% python3 -q
>>> import numpy as np
>>> from numpy import linalg as LA
>>> np.set_printoptions(precision=3, suppress=True, linewidth=120, sign=" ")
>>> X = np.load("w.npy")
>>> print(X)
[[-1  0  0]
 [ 0  1 -2]
 [ 0  1 -2]]
>>> # row 2 repeats row 1
>>> B = np.array([[0, 0, 4], [1, 4, 2]])
>>> C = np.kron(B, X)
>>> print(C.shape)
(6, 9)
>>> rng = np.random.default_rng(118)
>>> labels = rng.permutation(3)
>>> print(labels)
[ 1  0  2]
>>> B = X[labels][:, labels]
>>> print(np.sort(np.abs(LA.eigvals(B))))
[ 0.  1.  1.]
>>> print(B)
[[ 1  0 -2]
 [ 0 -1  0]
 [ 1  0 -2]]
>>> print(np.allclose(B, X))
False
>>> print(np.round(LA.det(B), 3), round(LA.det(X[labels]), 3))
0.0 0.0
>>> blk = np.stack([X, 5 * X, X[::-1]])
>>> print((blk @ X.T).shape)
(3, 3, 3)
>>> print(np.einsum("bij,cij->bc", blk, blk))
[[  11   55    5]
 [  55  275   25]
 [   5   25   11]]
>>> print(blk.shape)
(3, 3, 3)
>>> print(LA.norm(blk, axis=(1, 2)))
[  3.317  16.583   3.317]
>>> print(LA.matrix_rank(blk))
[ 2  2  2]
>>> print(LA.matrix_rank(blk.reshape(3, -1)))
2
>>> r0, g = X[0], X[1]
>>> print(r0 @ g)
0
>>> print(r0 @ r0)
1
>>> p = (r0 @ g) / (r0 @ r0) * r0
>>> print(g - p)
[ 0.  1. -2.]
>>> print(LA.matrix_rank(np.outer(r0, g)))
1
>>> print(p)
[-0.  0.  0.]
>>> print((g - p) @ r0)
0.0
>>> K = np.loadtxt("run1.csv", delimiter=",")
>>> print(K)
[[ 0.357 -0.643 -0.214  0.643]
 [-0.643  0.357 -0.214  0.643]
 [-0.214 -0.214  0.929  0.214]
 [ 0.643  0.643  0.214  0.357]]
>>> # columns are unit length and at right angles
>>> vec = np.array([0, 1, 1, 1])
>>> target = K @ vec
>>> print(target)
[-0.214  0.786  0.929  1.214]
>>> print(LA.solve(K, target + K[:, 1]))
[-0.  2.  1.  1.]
>>> print(LA.solve(K, K[:, 2]))
[-0.  0.  1.  0.]
>>> M = np.loadtxt("data.csv", delimiter=",")
>>> print(M)
[[ 0.309  0.951  0.     0.   ]
 [-0.951  0.309  0.     0.   ]
 [ 0.     0.     1.     0.   ]
 [ 0.     0.     0.     1.   ]]
>>> # orthonormal columns
>>> P = np.triu(np.array([[-5, -5, 4, 4], [-1, 4, -5, 4], [1, 5, 2, -1], [-5, 4, -1, -5]]), 1) + np.eye(4)
>>> B = P @ M @ LA.inv(P)
>>> print(np.round(np.trace(B), 3), round(float(np.trace(M)), 3))
2.618 2.618
>>> print(np.poly(B))
[ 1.    -2.618  3.236 -2.618  1.   ]
>>> print(np.round(LA.det(B), 3))
1.0
>>> r0 = np.array([-5, -5, -4])
>>> print(np.convolve(M[0], r0))
[-1.545 -6.3   -5.991 -3.804  0.     0.   ]
>>> print(np.cross(M[0, :3], M[2, :3]))
[ 0.951 -0.309  0.   ]
>>> print(np.polyval(r0, M[0]))
[ -6.023 -13.278  -4.     -4.   ]
>>> print(np.array([np.convolve(row, r0, "same") for row in M]))
[[-6.3   -5.991 -3.804  0.   ]
 [ 3.21   2.259 -1.236  0.   ]
 [ 0.    -5.    -5.    -4.   ]
 [ 0.     0.    -5.    -5.   ]]
>>> print(np.correlate(M[0], M[2], "full"))
[ 0.     0.309  0.951  0.     0.     0.     0.   ]
>>> print(np.round(M @ M.T, 3) + 0)
[[ 1.  0.  0.  0.]
 [ 0.  1.  0.  0.]
 [ 0.  0.  1.  0.]
 [ 0.  0.  0.  1.]]
>>> print(LA.norm(M, axis=0))
[ 1.  1.  1.  1.]
>>> print(np.round(M.T @ M, 3) + 0)
[[ 1.  0.  0.  0.]
 [ 0.  1.  0.  0.]
 [ 0.  0.  1.  0.]
 [ 0.  0.  0.  1.]]
>>> print(LA.svd(M, compute_uv=False))
[ 1.  1.  1.  1.]
>>> Q = M.astype(float).copy()
>>> for j in range(4):
...     Q[:, j] -= Q[:, :j] @ (Q[:, :j].T @ Q[:, j])
...     Q[:, j] /= LA.norm(Q[:, j])
... 
>>> print(Q)
[[ 0.309  0.951  0.     0.   ]
 [-0.951  0.309  0.     0.   ]
 [ 0.     0.     1.     0.   ]
 [ 0.     0.     0.     1.   ]]
>>> print(np.round(Q.T @ Q, 3) + 0)
[[ 1.  0.  0.  0.]
 [ 0.  1.  0.  0.]
 [ 0.  0.  1.  0.]
 [ 0.  0.  0.  1.]]
>>> print(np.round(Q.T @ M, 3) + 0)
[[ 1.  0.  0.  0.]
 [ 0.  1.  0.  0.]
 [ 0.  0.  1.  0.]
 [ 0.  0.  0.  1.]]
>>> vec = np.array([3, 0, 1, -3])
>>> print(M @ vec)
[ 0.927 -2.853  1.    -3.   ]
>>> print(M @ np.eye(4)[2])
[ 0.  0.  1.  0.]
>>> print(np.sign((M @ vec).round(6)))
[ 1. -1.  1. -1.]
>>> print(np.einsum("ij,j->i", M, vec))
[ 0.927 -2.853  1.    -3.   ]
>>> print((M * vec).sum(axis=1))
[ 0.927 -2.853  1.    -3.   ]
>>> print(LA.norm(M @ vec) <= LA.norm(M, 2) * LA.norm(vec) + 1e-9)
True
>>> print(M * vec)
[[ 0.927  0.     0.    -0.   ]
 [-2.853  0.     0.    -0.   ]
 [ 0.     0.     1.    -0.   ]
 [ 0.     0.     0.    -3.   ]]
>>> mat = np.load("a.npy")
>>> print(mat)
[[-0.652  0.033 -1.164]
 [ 0.185 -0.667 -1.579]
 [-0.581  1.404  1.649]
 [ 0.186 -0.54  -1.025]
 [ 0.072 -0.096 -0.176]
 [-0.689  1.749  1.833]
 [ 0.342 -1.726 -2.992]
 [-0.369  0.803  0.133]
 [ 0.462 -0.792 -1.628]
 [ 0.543 -2.629 -4.207]
 [ 0.679 -2.021 -2.145]
 [-0.706  1.382  1.256]
 [-0.854  1.448  0.888]
 [-0.317  0.917  1.065]
 [ 1.172 -2.919 -3.639]
 [ 0.605 -1.38  -1.48 ]]
>>> D = LA.norm(mat[:, None] - mat[None], axis=-1)
>>> print(D.shape)
(16, 16)
>>> print(LA.matrix_rank(D ** 2))
5
>>> print(D[3].round(6).argsort(kind="stable")[:4])
[ 3  1  8  4]
>>> print(D.mean(axis=1).argmax())
9
